% python3 -q
>>> import numpy as np
>>> np.set_printoptions(precision=4, suppress=True, linewidth=160)
>>> def rd(a):
...     return np.round(a, 4) + 0
... 
>>> basis = np.sign(np.array([[2, 2, 3, 2], [0, 3, 2, 1], [3, 2, 1, 2], [2, 0, 1, 3]]))
>>> other = (np.tril(basis, -1) + np.eye(4)) @ (np.triu(basis, 1) + np.eye(4))
>>> vals = np.array([0, -1, -2, 2])
>>> M = np.rint(other * vals @ np.linalg.inv(other)) + 0
>>> M
array([[  1.,   4.,  -5.,   4.],
       [  1.,   4.,  -5.,   4.],
       [  4.,  14., -16.,  12.],
       [  3.,  12., -13.,  10.]])
>>> other = M / np.linalg.norm(M, axis=1, keepdims=True)
>>> cov = other @ other.T
>>> rd(cov)
array([[1.    , 1.    , 0.9979, 0.9971],
       [1.    , 1.    , 0.9979, 0.9971],
       [0.9979, 0.9979, 1.    , 0.9996],
       [0.9971, 0.9971, 0.9996, 1.    ]])
>>> (np.abs(cov) > 0.9).astype(int)
array([[1, 1, 1, 1],
       [1, 1, 1, 1],
       [1, 1, 1, 1],
       [1, 1, 1, 1]])
>>> np.argwhere(np.triu(np.abs(cov) > 0.95, 1))
array([[0, 1],
       [0, 2],
       [0, 3],
       [1, 2],
       [1, 3],
       [2, 3]])
>>> rd(cov[3])
array([0.9971, 0.9971, 0.9996, 1.    ])
>>> left, sv, VT = np.linalg.svd(M, full_matrices=False)
>>> rd(sv / sv[0])
array([1.    , 0.0213, 0.0118, 0.    ])
>>> np.allclose(left * sv @ VT, M)
True
>>> rd(np.sqrt((sv ** 2).sum())), rd(np.linalg.norm(M))
(np.float64(33.9116), np.float64(33.9116))
>>> rd(left.T @ M @ VT.T)
array([[33.9016,  0.    ,  0.    ,  0.    ],
       [ 0.    ,  0.7226,  0.    ,  0.    ],
       [ 0.    ,  0.    ,  0.4   ,  0.    ],
       [ 0.    ,  0.    ,  0.    ,  0.    ]])
>>> left.shape, sv.shape, VT.shape
((4, 4), (4,), (4, 4))
>>> rd(np.cumsum(sv ** 2) / np.sum(sv ** 2))
array([0.9994, 0.9999, 1.    , 1.    ])
